$ python -q
>>> import numpy as np
>>> from numpy import linalg as LA
>>> np.set_printoptions(suppress=True, linewidth=100)
>>> rng = np.random.default_rng(899240)
>>> z = rng.integers(0, 3, 14)
>>> A = np.triu((z[:, None] == z) & (rng.random((14, 14)) < 0.8), 1).astype(int)
>>> A += A.T
>>> A
array([[0, 1, 0, 0, 0, 1, 0, 0, 0, 0, 0, 1, 0, 0],
       [1, 0, 0, 0, 0, 0, 0, 0, 0, 0, 0, 1, 0, 0],
       [0, 0, 0, 1, 1, 0, 0, 0, 0, 0, 0, 0, 1, 0],
       [0, 0, 1, 0, 0, 0, 0, 0, 0, 0, 0, 0, 1, 0],
       [0, 0, 1, 0, 0, 0, 0, 0, 0, 0, 0, 0, 0, 0],
       [1, 0, 0, 0, 0, 0, 0, 0, 0, 0, 0, 1, 0, 0],
       [0, 0, 0, 0, 0, 0, 0, 1, 1, 0, 1, 0, 0, 1],
       [0, 0, 0, 0, 0, 0, 1, 0, 1, 1, 1, 0, 0, 1],
       [0, 0, 0, 0, 0, 0, 1, 1, 0, 0, 1, 0, 0, 1],
       [0, 0, 0, 0, 0, 0, 0, 1, 0, 0, 1, 0, 0, 1],
       [0, 0, 0, 0, 0, 0, 1, 1, 1, 1, 0, 0, 0, 1],
       [1, 1, 0, 0, 0, 1, 0, 0, 0, 0, 0, 0, 0, 0],
       [0, 0, 1, 1, 0, 0, 0, 0, 0, 0, 0, 0, 0, 0],
       [0, 0, 0, 0, 0, 0, 1, 1, 1, 1, 1, 0, 0, 0]])
>>> f, g = A[7], A[13]
>>> f @ f
np.int64(5)
>>> pr = (f @ g) / (f @ f) * f
>>> round(float(LA.norm(f + g) ** 2 + LA.norm(f - g) ** 2), 1)
20.0
>>> left, s, Vt = LA.svd(A)
>>> print(s.round(1) + 0)
[4.4 2.6 2.2 1.8 1.6 1.5 1.  1.  1.  1.  1.  0.4 0.3 0. ]
>>> B = left[:, :13] @ np.diag(s[:13]) @ Vt[:13]
>>> LA.matrix_rank(B)
np.int64(13)
>>> round(float(LA.norm(A - B) / LA.norm(A)), 1)
0.0
>>> left, s, Vt = LA.svd(A)
>>> vecs = Vt[:(s > 1e-8).sum()]
>>> x = A[3] + -3 * A[1] + rng.integers(2) * np.eye(14)[0]
>>> x
array([-3.,  0.,  1.,  0.,  0.,  0.,  0.,  0.,  0.,  0.,  0., -3.,  1.,  0.])
>>> print(np.allclose(vecs.T @ vecs @ x, x))
True
>>> np.round(np.diag(vecs.T @ vecs), 1)
array([1. , 0.5, 1. , 1. , 1. , 0.5, 1. , 1. , 1. , 1. , 1. , 1. , 1. , 1. ])
>>> F = np.load("case17.npy")
>>> F
array([[ 2,  3,  4,  5,  6,  7,  8],
       [ 9, 10, 11, 12, 13, 14, 15],
       [16, 17, 18, 19, 20, 21, 22],
       [23, 24, 25, 26, 27, 28, 29],
       [30, 31, 32, 33, 34, 35, 36],
       [37, 38, 39, 40, 41, 42, 43],
       [44, 45, 46, 47, 48, 49, 50],
       [51, 52, 53, 54, 55, 56, 57],
       [58, 59, 60, 61, 62, 63, 64],
       [65, 66, 67, 68, 69, 70, 71],
       [72, 73, 74, 75, 76, 77, 78],
       [79, 80, 81, 82, 83, 84, 85]])
>>> [round(float(x), 1) for x in LA.svd(F, compute_uv=False)[:3]]
[456.3, 8.9, 0.0]
>>> print(np.round(LA.norm(F, 2) / LA.norm(F), 1))
1.0
>>> LA.matrix_rank(F, rtol=0.1)
np.int64(1)
